$ python3 -q
>>> import numpy as np
>>> np.set_printoptions(precision=2, suppress=True, linewidth=140, floatmode="fixed")
>>> def rnd(a):
...     return np.round(a, 2) + 0
... 
>>> F = np.loadtxt("mat.csv", delimiter=",")
>>> F
array([[ 3.00,  0.00,  0.00],
       [ 0.00, -5.00,  4.00],
       [ 0.00,  0.00,  0.00]])
>>> # triangular: eigenvalues sit on the diagonal
>>> rnd(np.linalg.det(2 * F)), rnd(np.linalg.det(F))
(np.float64(0.0), np.float64(0.0))
>>> np.einsum("ii->", F)
np.float64(-2.0)
>>> np.allclose(F[:-1].T @ np.linalg.lstsq(F[:-1].T, F[-1])[0], F[-1])
True
>>> rnd(F @ np.linalg.pinv(F) @ F)
array([[ 3.00,  0.00,  0.00],
       [ 0.00, -5.00,  4.00],
       [ 0.00,  0.00,  0.00]])
>>> np.unique(F.round(6), axis=0).shape
(3, 3)
>>> rnd(np.trace(np.linalg.pinv(F) @ F))
np.float64(2.0)
>>> try:
...     np.linalg.inv(F)
... except np.linalg.LinAlgError as e:
...     print(e)
... 
Singular matrix
>>> np.linalg.lstsq(F[:-1].T, F[-1])[2]
np.int32(2)
>>> Uu, sv, VT = np.linalg.svd(F)
>>> evecs = VT[:(sv > 1e-8).sum()]
>>> rng = np.random.default_rng(3928)
>>> vec = F[0] + 5 * F[2] + rng.integers(2) * np.eye(3)[2]
>>> vec
array([3.00, 0.00, 1.00])
>>> rnd(np.linalg.norm(vec - evecs.T @ evecs @ vec))
np.float64(0.78)
>>> q, _ = np.linalg.qr(np.array([[-0.7, -0.9, 0.7, -0.1, -0.7],
...     [-0.1, -0.6, -0.1, -0.3, 0.0],
...     [-0.4, -0.2, -0.6, -0.8, -0.6],
...     [2.2, -0.2, 0.1, 1.5, 2.1],
...     [1.3, -0.8, -0.6, 0.1, -0.5]]))
>>> ev = np.array([2, 1, 1, 3, 3])
>>> m1 = q @ np.diag(ev) @ q.T
>>> rnd(m1)
array([[ 1.30, -0.52,  0.38, -0.12, -0.09],
       [-0.52,  2.56, -0.32,  0.12, -0.55],
       [ 0.38, -0.32,  2.16,  0.52, -0.66],
       [-0.12,  0.12,  0.52,  2.12, -0.09],
       [-0.09, -0.55, -0.66, -0.09,  1.86]])
>>> A2 = m1 / np.linalg.norm(m1, axis=1, keepdims=True)
>>> cov = A2 @ A2.T
>>> rnd(cov)
array([[ 1.00, -0.53,  0.43, -0.09, -0.08],
       [-0.53,  1.00, -0.20,  0.09, -0.39],
       [ 0.43, -0.20,  1.00,  0.43, -0.52],
       [-0.09,  0.09,  0.43,  1.00, -0.17],
       [-0.08, -0.39, -0.52, -0.17,  1.00]])
>>> (np.abs(cov) > 0.9).astype(int)
array([[1, 0, 0, 0, 0],
       [0, 1, 0, 0, 0],
       [0, 0, 1, 0, 0],
       [0, 0, 0, 1, 0],
       [0, 0, 0, 0, 1]])
>>> rnd(np.degrees(np.arccos(np.clip(cov[3, 1], -1, 1))))
np.float64(84.88)
>>> (cov - 2 * np.eye(5)).round(6).argmax(axis=1)
array([2, 3, 3, 2, 0])
>>> z = rng.permutation(5)
>>> z
array([2, 0, 1, 3, 4])
>>> A2 = m1[z][:, z]
>>> np.allclose(A2, m1)
False
>>> rnd(np.diag(A2))
array([2.16, 1.30, 2.56, 2.12, 1.86])
>>> rnd(A2)
array([[ 2.16,  0.38, -0.32,  0.52, -0.66],
       [ 0.38,  1.30, -0.52, -0.12, -0.09],
       [-0.32, -0.52,  2.56,  0.12, -0.55],
       [ 0.52, -0.12,  0.12,  2.12, -0.09],
       [-0.66, -0.09, -0.55, -0.09,  1.86]])
>>> rnd(np.linalg.det(A2)), rnd(np.linalg.det(m1[z]))
(np.float64(18.0), np.float64(18.0))
>>> K = np.load("case16.npy")
>>> K
array([[ 1,  0, -2, -1, -1,  3, -2],
       [ 0,  1,  1, -2,  2, -3,  2],
       [ 1,  0, -2, -1, -1,  3, -2],
       [ 2, -1,  2, -3,  2,  1, -3],
       [ 0,  3, -2,  3,  2,  1, -1]])
>>> Uu, sv, VT = np.linalg.svd(K, full_matrices=False)
>>> rnd(VT @ VT.T)
array([[1.00, 0.00, 0.00, 0.00, 0.00],
       [0.00, 1.00, 0.00, 0.00, 0.00],
       [0.00, 0.00, 1.00, 0.00, 0.00],
       [0.00, 0.00, 0.00, 1.00, 0.00],
       [0.00, 0.00, 0.00, 0.00, 1.00]])
>>> rnd(np.cumsum(sv ** 2) / np.sum(sv ** 2))
array([0.47, 0.80, 0.95, 1.00, 1.00])
>>> rnd(Uu.T @ Uu)
array([[1.00, 0.00, 0.00, 0.00, 0.00],
       [0.00, 1.00, 0.00, 0.00, 0.00],
       [0.00, 0.00, 1.00, 0.00, 0.00],
       [0.00, 0.00, 0.00, 1.00, 0.00],
       [0.00, 0.00, 0.00, 0.00, 1.00]])
>>> np.abs(Uu[:, 0]).round(6).argmax()
np.int64(0)
>>> Uu.shape, sv.shape, VT.shape
((5, 5), (5,), (5, 7))
>>> rnd(Uu.T @ K @ VT.T)
array([[7.62, 0.00, 0.00, 0.00, 0.00],
       [0.00, 6.31, 0.00, 0.00, 0.00],
       [0.00, 0.00, 4.37, 0.00, 0.00],
       [0.00, 0.00, 0.00, 2.44, 0.00],
       [0.00, 0.00, 0.00, 0.00, 0.00]])
>>> rnd(sv / sv[0])
array([1.00, 0.83, 0.57, 0.32, 0.00])
>>> Uu, sv, VT = np.linalg.svd(K)
>>> rnd(sv)
array([7.62, 6.31, 4.37, 2.44, 0.00])
>>> A2 = Uu[:, :4] @ np.diag(sv[:4]) @ VT[:4]
>>> rnd(np.abs(K - A2).max())
np.float64(0.0)
>>> np.linalg.matrix_rank(K, rtol=0.05)
np.int64(4)
>>> rnd(np.linalg.norm(K - A2) / np.linalg.norm(K))
np.float64(0.0)
>>> np.linalg.matrix_rank(A2)
np.int64(4)
>>> A = np.array([[1.26, -0.18, 0.95, 0.48, 0.46],
...     [-3.04, 0.56, -1.88, -0.32, -0.16],
...     [3.35, -0.7, 1.8, -0.2, -0.45],
...     [-3.3, 0.66, -1.87, 0.0, 0.22],
...     [-3.81, 0.78, -2.1, 0.12, 0.39],
...     [5.4, -1.08, 3.06, 0.0, -0.36],
...     [-1.34, 0.28, -0.72, 0.08, 0.18]])
>>> # rank 2
>>> [round(float(x), 2) for x in np.linalg.svd(A, compute_uv=False)[:3]]
[10.35, 0.99, 0.0]
>>> np.argsort(-np.linalg.norm(A, axis=0).round(6), kind="stable")[:3]
array([0, 2, 1])
>>> rnd(np.linalg.norm(A, 2) / np.linalg.norm(A))
np.float64(1.0)
>>> np.linalg.cond(A) > 100
np.True_
>>> A2 = A / np.linalg.norm(A, axis=1, keepdims=True)
>>> cov = A2 @ A2.T
>>> np.argwhere(np.triu(np.abs(cov) > 0.95, 1))
array([[1, 2],
       [1, 3],
       [1, 4],
       [1, 5],
       [1, 6],
       [2, 3],
       [2, 4],
       [2, 5],
       [2, 6],
       [3, 4],
       [3, 5],
       [3, 6],
       [4, 5],
       [4, 6],
       [5, 6]])
>>> (cov - 2 * np.eye(7)).round(6).argmax(axis=1)
array([5, 3, 5, 4, 6, 2, 4])
>>> rnd(cov[1])
array([-0.95,  1.00, -0.98,  0.99,  0.98, -0.99,  0.98])
>>> rnd(np.linalg.norm(A2, axis=1))
array([1.00, 1.00, 1.00, 1.00, 1.00, 1.00, 1.00])
>>> np.linalg.lstsq(A[:-1].T, A[-1])[2]
np.int32(2)
>>> np.allclose(A[:-1].T @ np.linalg.lstsq(A[:-1].T, A[-1])[0], A[-1])
True
>>> rnd(np.trace(np.linalg.pinv(A) @ A))
np.float64(2.0)
>>> np.abs(np.diag(np.linalg.qr(A)[1])) > 1e-9
array([ True,  True, False, False, False])
>>> rank = np.linalg.matrix_rank(A)
>>> rank
np.int64(2)
>>> N = np.linalg.svd(A)[2][rank:].T
>>> [int(np.linalg.matrix_rank(np.delete(A, i, axis=0))) for i in range(7)]
[2, 2, 2, 2, 2, 2, 2]
>>> [int(np.linalg.matrix_rank(A[:, :j + 1])) for j in range(5)]
[1, 2, 2, 2, 2]
>>> rnd(A @ N)
array([[0.00, 0.00, 0.00],
       [0.00, 0.00, 0.00],
       [0.00, 0.00, 0.00],
       [0.00, 0.00, 0.00],
       [0.00, 0.00, 0.00],
       [0.00, 0.00, 0.00],
       [0.00, 0.00, 0.00]])
>>> np.allclose(A @ N, 0)
True
